$ python -q
>>> import numpy as np
>>> import numpy.linalg as la
>>> np.set_printoptions(precision=1, suppress=True, linewidth=100)
>>> def rnd(a):
...     return np.round(a, 1) + 0
... 
>>> Y = np.array([[-1.2, 0.1, 0.6],
...     [1.2, -2.1, 2.5],
...     [-0.8, -0.3, -0.6],
...     [-1.4, 2.2, -0.8]])
>>> basis = np.array([[1.3, -1.7, 0.8, 0.3],
...     [-1.3, 1.1, -0.5, -0.3],
...     [-2.1, -0.3, 1.9, -0.2]])
>>> K = Y @ basis
>>> rnd(K)
array([[-3. ,  2. ,  0.1, -0.5],
       [-1. , -5.1,  6.8,  0.5],
       [ 0.6,  1.2, -1.6,  0. ],
       [-3. ,  5. , -3.7, -0.9]])
>>> Uu, s, VT = la.svd(K)
>>> V = VT[:(s > 1e-8).sum()]
>>> rng = np.random.default_rng(50)
>>> vec = K[0] + 2 * K[3] + rng.integers(2) * np.eye(4)[0]
>>> rnd(vec)
array([-8. , 12.1, -7.4, -2.4])
>>> rnd(V.T @ V)
array([[0.9, 0. , 0. , 0.2],
       [0. , 1. , 0. , 0.1],
       [0. , 0. , 1. , 0.2],
       [0.2, 0.1, 0.2, 0.1]])
>>> labels = rng.permutation(4)
>>> labels
array([0, 3, 2, 1])
>>> Y = K[labels][:, labels]
>>> rnd(np.sort(np.abs(la.eigvals(Y))))
array([0. , 0.2, 4.6, 6.1])
>>> print(rnd(la.det(2 * K)), rnd(la.det(K)))
0.0 0.0
>>> rnd(np.poly(K))
array([ 1. , 10.6, 26.6, -4.9,  0. ])
>>> rnd(la.det(K.T))
np.float64(0.0)
>>> rnd(la.eigvals(K))
array([-6.1, -4.6,  0. ,  0.2])
>>> Y = np.array([[-2, -2, -2], [-2, -2, -1], [0, 2, -2]])
>>> basis = np.array([[2]])
>>> m1 = np.block([[Y, np.zeros((3, 1))], [np.zeros((1, 3)), basis]])
>>> m1
array([[-2., -2., -2.,  0.],
       [-2., -2., -1.,  0.],
       [ 0.,  2., -2.,  0.],
       [ 0.,  0.,  0.,  2.]])
>>> vec = np.array([-2, -2, -2, 0])
>>> rhs = m1 @ vec
>>> rhs
array([12., 10.,  0.,  0.])
>>> print(rnd(la.solve(m1, 4 * rhs)))
[-8. -8. -8.  0.]
>>> rnd(la.solve(m1, rhs + m1[:, 2]))
array([-2., -2., -1.,  0.])
>>> f, r1 = m1[0], m1[2]
>>> f @ f
np.float64(12.0)
>>> p = (f @ r1) / (f @ f) * f
>>> print((r1 - p) @ f)
0.0
>>> la.matrix_rank(np.outer(f, r1))
np.int64(1)
>>> rnd(la.norm(f + r1) ** 2 + la.norm(f - r1) ** 2)
np.float64(40.0)
>>> r1 - p
array([ 0.,  2., -2.,  0.])
>>> p
array([-0., -0., -0.,  0.])
>>> np.outer(f, r1)
array([[-0., -4.,  4., -0.],
       [-0., -4.,  4., -0.],
       [-0., -4.,  4., -0.],
       [ 0.,  0., -0.,  0.]])
>>> P = np.triu(np.array([[1, 2, 0, 2], [3, 3, 2, 1], [2, 3, 1, 3], [1, 0, 3, 0]]), 1) + np.eye(4)
>>> Y = P @ m1 @ la.inv(P)
>>> la.matrix_rank(Y)
np.int64(4)
>>> rnd(np.poly(Y))
array([  1.,   4.,  -2., -24.,   8.])
>>> rnd(la.det(Y))
np.float64(8.0)
>>> Y
array([[ -6.,   6., -16.,  58.],
       [ -2.,   6., -17.,  51.],
       [  0.,   2.,  -6.,  22.],
       [  0.,   0.,   0.,   2.]])
